% ipython --no-banner

In [1]: import numpy as np

In [2]: np.set_printoptions(precision=2, suppress=True, linewidth=140, floatmode="fixed")

In [3]: def rnd(a):
   ...:     return np.round(a, 2) + 0
   ...: 

In [4]: J = np.load("mat.npy")

In [5]: J
Out[5]: 
array([[ 0.25,  2.66,  1.15, -2.96],
       [ 0.82,  1.72, -3.75, -1.20],
       [-4.47,  0.63, -0.80,  0.74],
       [ 1.31,  2.87,  0.30,  2.63]])

In [6]: blk = np.stack([J, 3 * J, J[::-1]])

In [7]: rnd(np.linalg.det(blk))
Out[7]: array([  331.55, 26855.56,   331.55])

In [8]: rnd(np.einsum("bij,cij->bc", blk, blk))
Out[8]: 
array([[ 74.88, 224.64,   0.10],
       [224.64, 673.93,   0.31],
       [  0.10,   0.31,  74.88]])

In [9]: rnd(np.linalg.norm(blk, axis=(1, 2)))
Out[9]: array([ 8.65, 25.96,  8.65])

In [10]: (blk @ J.T).shape
Out[10]: (3, 4, 4)

In [11]: proj = np.triu(np.array([[1, 3, 0, 2], [3, 3, 2, 0], [3, 0, 2, 2], [2, 1, 3, 2]]), 1) + np.eye(4)

In [12]: B = proj @ J @ np.linalg.inv(proj)

In [13]: rnd(np.trace(B)), np.trace(J)
Out[13]: (np.float64(3.8), np.float64(3.8))

In [14]: m1 = np.array([[4, 2, 0, -2, 2],
    ...:     [2, -2, 0, 2, -2],
    ...:     [0, 0, 0, -2, 1],
    ...:     [-2, 2, -2, 2, 3],
    ...:     [2, -2, 1, 3, 2]])

In [15]: vals, V = np.linalg.eigh(m1)

In [16]: print(rnd(np.linalg.svd(m1, compute_uv=False)))
[5.89 5.50 5.08 2.13 0.82]

In [17]: print(rnd(vals.sum()), np.trace(m1))
6.0 6

In [18]: print((vals > 1e-8).sum(), (vals < -1e-8).sum())
3 2

In [19]: rnd(np.linalg.eigvalsh(m1 @ m1))
Out[19]: array([ 0.67,  4.55, 25.77, 30.28, 34.72])

In [20]: np.unique(vals.round(6) + 0, return_counts=True)[1]
Out[20]: array([1, 1, 1, 1, 1])
